% ipython --no-banner

In [1]: import numpy as np

In [2]: np.set_printoptions(precision=2, suppress=True, linewidth=140, floatmode="fixed")

In [3]: data = np.array([[0.05, -4.9], [0.02, -3.95], [0.01, -5.02], [0.1, -1.83]])

In [4]: T = np.stack([data, -3 * data, data[::-1]])

In [5]: print(np.linalg.norm(T, axis=(1, 2)))
[ 8.26 24.77  8.26]

In [6]: print(np.linalg.matrix_rank(T))
[2 2 2]

In [7]: print((T @ data.T).shape)
(3, 4, 4)

In [8]: other = np.c_[data[:, :1] @ np.array([[-3]]), np.array([-3, 3, -1, 0])]

In [9]: print(other)
[[-0.15 -3.00]
 [-0.06  3.00]
 [-0.03 -1.00]
 [-0.30  0.00]]

In [10]: print(np.linalg.norm(np.linalg.qr(data)[0].T @ other, axis=0) ** 2 / ((other ** 2).sum(axis=0) + 1e-12))
[1.00 0.06]

In [11]: left, s, Vh = np.linalg.svd(data)

In [12]: print(s)
[8.26 0.09]

In [13]: other = left[:, :1] @ np.diag(s[:1]) @ Vh[:1]

In [14]: print(np.linalg.matrix_rank(data, rtol=0.05))
1

In [15]: x = np.array([5, 1])

In [16]: rhs = data @ x

In [17]: print(np.round(np.linalg.pinv(data) @ data, 2) + 0)
[[1.00 0.00]
 [0.00 1.00]]

In [18]: print(rhs)
[-4.65 -3.85 -4.97 -1.33]

In [19]: rng = np.random.default_rng(20039)

In [20]: rhs = rhs + 0.05 * rng.normal(size=4)

In [21]: print(rhs)
[-4.68 -3.84 -4.97 -1.41]

In [22]: coef, *_ = np.linalg.lstsq(data, rhs)

In [23]: print(coef.round())
[4.00 1.00]

In [24]: print(np.round(np.linalg.norm(rhs - data @ coef), 2))
0.02

In [25]: lab = rng.integers(0, 2, 4)

In [26]: F = np.array([[-4, 2, -5, -1], [3, 4, -2, 2], [5, 2, -1, 3], [0, 0, 3, -1]]) * (lab[:, None] == lab)

In [27]: print(F)
[[-4  2 -5 -1]
 [ 3  4 -2  2]
 [ 5  2 -1  3]
 [ 0  0  3 -1]]

In [28]: def softmax(z):
    ...:     e = np.exp(z - z.max(axis=-1, keepdims=True))
    ...:     return e / e.sum(axis=-1, keepdims=True)
    ...: 

In [29]: print(softmax(F).sum(axis=1))
[1.00 1.00 1.00 1.00]

In [30]: print(np.round(softmax(F[0] + 3), 2) + 0)
[0.00 0.95 0.00 0.05]

In [31]: att = F @ F.T / np.sqrt(4)

In [32]: print(softmax(att)[0] @ F)
[-4.00  2.00 -5.00 -1.00]

In [33]: print(np.round(softmax(att), 2) + 0)
[[1.00 0.00 0.00 0.00]
 [0.00 0.73 0.27 0.00]
 [0.00 0.02 0.98 0.00]
 [0.00 0.00 0.00 1.00]]

In [34]: print(softmax(att).round(6).argmax(axis=1))
[0 1 2 3]

In [35]: print(np.round(softmax(att + np.triu(np.full(att.shape, -np.inf), 1)), 2) + 0)
[[1.00 0.00 0.00 0.00]
 [0.00 1.00 0.00 0.00]
 [0.00 0.02 0.98 0.00]
 [0.00 0.00 0.00 1.00]]

In [36]: print(np.einsum("ii->", F))
-2

In [37]: print(np.kron(np.eye(2, dtype=int), F))
[[-4  2 -5 -1  0  0  0  0]
 [ 3  4 -2  2  0  0  0  0]
 [ 5  2 -1  3  0  0  0  0]
 [ 0  0  3 -1  0  0  0  0]
 [ 0  0  0  0 -4  2 -5 -1]
 [ 0  0  0  0  3  4 -2  2]
 [ 0  0  0  0  5  2 -1  3]
 [ 0  0  0  0  0  0  3 -1]]

In [38]: print(np.einsum("ij,ji->", F, F))
6

In [39]: print(np.poly(F))
[  1.00   2.00  -1.00 -46.00  -8.00]

In [40]: print(np.linalg.eigvals(F))
[-2.49+2.87j -2.49-2.87j -0.17+0.00j  3.16+0.00j]

In [41]: print(round(np.linalg.det(2 * F), 2), np.round(np.linalg.det(F), 2))
-128.0 -8.0

In [42]: x = np.array([0, 3, 1, 1])

In [43]: a = np.maximum(F @ x, 0)

In [44]: print(a)
[ 0 12  8  2]

In [45]: print(F.T @ a)
[ 76  64 -26  46]

In [46]: print(np.tanh(F @ x))
[0.00 1.00 1.00 0.96]

In [47]: print(np.maximum(F @ (3 * x), 0))
[ 0 36 24  6]

In [48]: x = np.array([-4, 7, 4, -9])

In [49]: rhs = F @ x

In [50]: coef, lr = np.zeros(4), 1 / np.linalg.norm(F, 2) ** 2

In [51]: for i in range(8):
    ...:     coef -= lr * F.T @ (F @ coef - rhs)
    ...:     if i % 2 == 0: print(i, round(np.linalg.norm(F @ coef - rhs), 2))
    ...: 
0 22.71
2 19.69
4 17.1
6 14.85

In [52]: print(np.round(np.linalg.cond(F), 2))
139.81

In [53]: X = np.loadtxt("case11.csv", delimiter=",")

In [54]: print(X)
[[0.33 0.33 0.33]
 [0.00 1.00 0.00]
 [0.00 0.50 0.50]]

In [55]: other = np.linalg.inv(X)

In [56]: print(np.round(np.linalg.slogdet(X)[0], 2))
1.0

In [57]: print(np.allclose(other, X.T))
False

In [58]: print(np.linalg.det(X) * other)
[[ 0.50  0.00 -0.33]
 [ 0.00  0.17  0.00]
 [ 0.00 -0.17  0.33]]

In [59]: print(round(float(np.linalg.cond(X)), 2))
4.68

In [60]: print((np.abs(other) > 1e-9).astype(int))
[[1 0 1]
 [0 1 0]
 [0 1 1]]

In [61]: J = np.array([[1, 0, 0, 0], [1, 1, 0, 0], [2, -1, 1, 0], [1, 1, 0, 1]])

In [62]: evals, evecs = np.linalg.eig(J)

In [63]: print(evals)
[1.00 1.00 1.00 1.00]

In [64]: print(np.prod(evals))
1.0

In [65]: print(J - J[0])
[[ 0  0  0  0]
 [ 0  1  0  0]
 [ 1 -1  1  0]
 [ 0  1  0  1]]

In [66]: print(round(float(np.linalg.norm(J)), 2))
3.46

In [67]: print(J.mean(axis=0))
[1.25 0.25 0.25 0.25]

In [68]: print(np.abs(J).max())
2

In [69]: lab = rng.permutation(4)

In [70]: print(lab)
[2 0 1 3]

In [71]: other = J[lab][:, lab]

In [72]: print(other)
[[ 1  2 -1  0]
 [ 0  1  0  0]
 [ 0  1  1  0]
 [ 0  1  1  1]]

In [73]: print(np.sort(np.abs(np.linalg.eigvals(other))))
[1.00 1.00 1.00 1.00]

In [74]: print(np.trace(other))
4

In [75]: feats = np.load("out6.npy")

In [76]: print(feats)
[[ 0.84  0.02 -0.07 -0.36]
 [ 0.02  0.86 -0.32  0.11]
 [-0.07 -0.32  0.13 -0.01]
 [-0.36  0.11 -0.01  0.17]]

In [77]: print([round(float(x), 2) for x in np.linalg.svd(feats, compute_uv=False)[:3]])
[1.0, 1.0, 0.0]

In [78]: print(round(float(np.linalg.norm(feats, 2) / np.linalg.norm(feats)), 2))
0.71

In [79]: print(np.linalg.cond(feats) > 100)
True

In [80]: print(np.argsort(-np.linalg.norm(feats, axis=0).round(6), kind="stable")[:3])
[1 0 3]

In [81]: print(np.linalg.matrix_rank(feats, rtol=0.1))
2

In [82]: hat = np.triu(np.array([[0, 4, 7, 6], [0, 7, 0, 5], [2, 5, 1, 5], [9, 6, 8, 8]]), 1) + np.eye(4)

In [83]: other = hat @ F @ np.linalg.inv(hat)

In [84]: print(np.poly(other))
[  1.00   2.00  -1.00 -46.00  -8.00]

In [85]: print(np.linalg.matrix_rank(other))
4

In [86]: K = rng.normal(size=(20, 3))

In [87]: K = 5 * K / np.linalg.norm(K, axis=1, keepdims=True)

In [88]: print(K)
[[ 0.15  0.69 -4.95]
 [ 2.24 -2.77 -3.51]
 [-2.23  3.55  2.72]
 [-2.91 -3.94 -1.01]
 [-1.05 -2.16 -4.39]
 [ 0.94 -0.01  4.91]
 [-3.30 -1.17  3.57]
 [-0.16  1.13 -4.87]
 [-1.19  4.83  0.45]
 [-2.09  4.54 -0.18]
 [-4.62 -0.78  1.74]
 [ 1.54 -4.63 -1.07]
 [ 4.44  0.95 -2.10]
 [-0.15  4.23  2.66]
 [-1.81  1.97  4.23]
 [-0.56  4.52 -2.07]
 [ 0.98  4.88  0.45]
 [ 0.12  4.78  1.47]
 [-3.24 -3.73 -0.78]
 [-3.62 -0.54  3.41]]

In [89]: Ac = (K - K.mean(axis=0)) / K.std(axis=0)

In [90]: print(Ac.std(axis=0))
[1.00 1.00 1.00]

In [91]: print(np.argwhere(np.abs(Ac) > 2))
[[12  0]]

In [92]: coef = np.linalg.lstsq(np.delete(Ac, 2, axis=1), Ac[:, 2])[0]

In [93]: print(round(1 - np.var(Ac[:, 2] - np.delete(Ac, 2, axis=1) @ coef), 2))
0.21

In [94]: print(np.abs(coef).argmax())
0
